$ ipython --no-banner

In [1]: import numpy as np

In [2]: np.set_printoptions(suppress=True, linewidth=200)

In [3]: def tidy(a):
   ...:     return np.round(a, 1) + 0
   ...: 

In [4]: m1 = np.array([[1.7, 1.6, -0.1],
   ...:     [0.7, 0.6, 3.3],
   ...:     [0.1, 0.7, -1.4],
   ...:     [0.4, -1.0, 0.2],
   ...:     [0.0, 1.0, -1.4],
   ...:     [1.1, -0.2, 0.1],
   ...:     [-0.9, 0.6, 0.8],
   ...:     [0.9, 0.4, 0.0],
   ...:     [0.4, -0.7, -0.4],
   ...:     [1.1, -0.9, 0.4],
   ...:     [1.0, 0.7, 0.5],
   ...:     [-0.2, -1.1, 1.6],
   ...:     [-1.2, -1.9, -0.6],
   ...:     [-0.6, -1.6, -1.2],
   ...:     [-0.6, 0.2, 1.0],
   ...:     [0.4, 0.7, -0.7],
   ...:     [-0.7, -0.5, 0.5],
   ...:     [0.3, 0.4, 1.5],
   ...:     [-1.0, -1.6, -0.6],
   ...:     [1.6, 0.4, 1.2],
   ...:     [0.0, -3.1, 1.4],
   ...:     [0.8, 0.2, -0.3],
   ...:     [-0.1, 1.7, -1.3],
   ...:     [0.0, -0.1, 0.8],
   ...:     [0.7, -1.3, 0.6]])

In [5]: rng = np.random.default_rng(2909)

In [6]: m1[:, 0] = -2 * m1[:, 2] + 0.3 * rng.normal(size=25)

In [7]: print(tidy(m1))
[[ 0.2  1.6 -0.1]
 [-6.5  0.6  3.3]
 [ 2.4  0.7 -1.4]
 [ 0.  -1.   0.2]
 [ 2.7  1.  -1.4]
 [-0.1 -0.2  0.1]
 [-1.5  0.6  0.8]
 [ 0.4  0.4  0. ]
 [ 0.8 -0.7 -0.4]
 [-1.2 -0.9  0.4]
 [-1.2  0.7  0.5]
 [-3.1 -1.1  1.6]
 [ 1.3 -1.9 -0.6]
 [ 2.2 -1.6 -1.2]
 [-2.2  0.2  1. ]
 [ 1.8  0.7 -0.7]
 [-0.7 -0.5  0.5]
 [-3.1  0.4  1.5]
 [ 0.9 -1.6 -0.6]
 [-2.2  0.4  1.2]
 [-2.6 -3.1  1.4]
 [ 0.3  0.2 -0.3]
 [ 2.4  1.7 -1.3]
 [-1.7 -0.1  0.8]
 [-0.8 -1.3  0.6]]

In [8]: Xc = m1 - m1.mean(axis=0)

In [9]: Uu, s, vt = np.linalg.svd(Xc, full_matrices=False)

In [10]: print(tidy(s ** 2 / (s ** 2).sum()))
[0.8 0.2 0. ]

In [11]: print((np.sign(Uu[:, 0]) == np.sign(Uu[0, 0])).astype(int))
[1 0 1 1 1 1 0 1 1 0 0 0 1 1 0 1 0 0 1 0 0 1 1 0 0]

In [12]: print(tidy(np.abs(vt[-1])))
[0.5 0.  0.9]

In [13]: print(np.linalg.matrix_rank(Xc))
3

In [14]: print(np.abs(vt[0]).argmax())
0

In [15]: print(tidy(np.abs(np.linalg.svd(m1)[2][-1])))
[0.5 0.  0.9]

In [16]: print([round(float(x), 1) for x in np.linalg.svd(m1, compute_uv=False)[:3]])
[12.2, 5.7, 0.5]

In [17]: print(np.linalg.matrix_rank(m1, rtol=0.1))
2

In [18]: print(round(np.log10(np.linalg.cond(m1))))
1

In [19]: print(np.argsort(-np.linalg.norm(m1, axis=0).round(6), kind="stable")[:3])
[0 1 2]

In [20]: feats = np.load("mat.npy")

In [21]: print(feats)
[[-1.  1.  1.]
 [ 1. -1.  1.]
 [ 1.  1. -1.]]

In [22]: evals, vecs = np.linalg.eigh(feats)

In [23]: x0 = np.array([2, 9, 1])

In [24]: print(tidy(vecs * np.maximum(evals, 0) @ vecs.T))
[[0.3 0.3 0.3]
 [0.3 0.3 0.3]
 [0.3 0.3 0.3]]

In [25]: print(tidy(np.linalg.eigvalsh(feats[1:, 1:])))
[-2.  0.]

In [26]: print(tidy(vecs * np.abs(evals) @ vecs.T))
[[ 1.7 -0.3 -0.3]
 [-0.3  1.7 -0.3]
 [-0.3 -0.3  1.7]]

In [27]: print((np.sign(vecs[:, -1].round(6)) == np.sign(vecs[0, -1].round(6))).astype(int))
[1 1 1]

In [28]: proj = np.triu(np.array([[0, 3, 0], [-3, -2, -1], [-1, -2, 3]]), 1) + np.eye(3)

In [29]: B = proj @ feats @ np.linalg.inv(proj)

In [30]: print(tidy(np.linalg.det(B)))
4.0

In [31]: print(B)
[[ 2. -8. -4.]
 [ 0. -2.  0.]
 [ 1. -2. -3.]]

In [32]: print(tidy(np.linalg.norm(B, axis=1)))
[9.2 2.  3.7]

In [33]: print(tidy(np.linalg.norm(B, "nuc")))
12.1

In [34]: print(tidy(np.linalg.norm(B[0] - B[1])))
7.5

In [35]: print(B[0] @ B[1])
16.0

In [36]: print(tidy(np.linalg.norm(B, 1)), tidy(np.linalg.norm(B, np.inf)))
12.0 14.0

In [37]: print(tidy(np.linalg.norm(B, 2)))
9.9

In [38]: blk = np.stack([feats, 2 * feats, feats[::-1]])

In [39]: print(tidy(np.linalg.norm(blk, axis=(1, 2))))
[3. 6. 3.]

In [40]: print(blk.shape)
(3, 3, 3)

In [41]: print(np.linalg.matrix_rank(blk.reshape(3, -1)))
2

In [42]: J = np.load("data.npy")

In [43]: print(J)
[[-3.   2.7 -9.2]
 [ 5.4 -7.8 -3.2]
 [-4.   1.9 -8.9]
 [-3.1  3.4  8.9]
 [-6.3  5.2  5.8]
 [ 1.9  3.5  9.2]
 [ 1.9 -3.5  9.2]
 [ 6.4 -6.  -4.7]
 [-8.3  4.6 -3.2]
 [-4.9 -8.  -3.5]
 [ 5.7  4.9  6.6]
 [-4.7 -1.4 -8.7]
 [ 4.4 -8.4 -3.2]
 [ 5.1 -6.2  6. ]
 [ 3.4  1.9 -9.2]
 [ 2.9 -4.7 -8.3]]

In [44]: Uu, s, vt = np.linalg.svd(m1)

In [45]: print(tidy(s))
[12.2  5.7  0.5]

In [46]: print(np.argmax(s[:-1] / (s[1:] + 1e-6)) + 1)
2

In [47]: B = Uu[:, :2] @ np.diag(s[:2]) @ vt[:2]

In [48]: print(tidy(np.linalg.norm(m1 - B) / np.linalg.norm(m1)))
0.0

In [49]: print(tidy(B))
[[ 0.2  1.6 -0.1]
 [-6.5  0.6  3.3]
 [ 2.4  0.7 -1.2]
 [-0.1 -1.   0. ]
 [ 2.7  1.  -1.4]
 [-0.1 -0.2  0.1]
 [-1.5  0.6  0.8]
 [ 0.3  0.4 -0.2]
 [ 0.8 -0.7 -0.4]
 [-1.1 -0.9  0.6]
 [-1.1  0.7  0.6]
 [-3.1 -1.1  1.6]
 [ 1.3 -1.9 -0.6]
 [ 2.2 -1.6 -1.1]
 [-2.1  0.2  1.1]
 [ 1.7  0.7 -0.9]
 [-0.7 -0.5  0.4]
 [-3.1  0.4  1.6]
 [ 1.  -1.6 -0.5]
 [-2.3  0.4  1.1]
 [-2.6 -3.1  1.4]
 [ 0.4  0.2 -0.2]
 [ 2.4  1.7 -1.3]
 [-1.7 -0.1  0.9]
 [-0.9 -1.3  0.5]]

In [50]: x0 = np.array([-2, -1, 3])

In [51]: target = J @ x0

In [52]: print(tidy(np.linalg.pinv(J) @ J))
[[1. 0. 0.]
 [0. 1. 0.]
 [0. 0. 1.]]

In [53]: target = target + 0.3 * rng.normal(size=16)

In [54]: print(tidy(target))
[-24.7 -12.4 -20.6  29.6  25.   19.7  27.4 -20.8   1.8   7.4   3.4 -15.2  -9.5  13.7 -36.7 -26. ]

In [55]: coef, *_ = np.linalg.lstsq(J, target)

In [56]: print(tidy(coef))
[-2. -1.  3.]

In [57]: print(tidy(np.linalg.norm(target - J @ coef)))
1.1
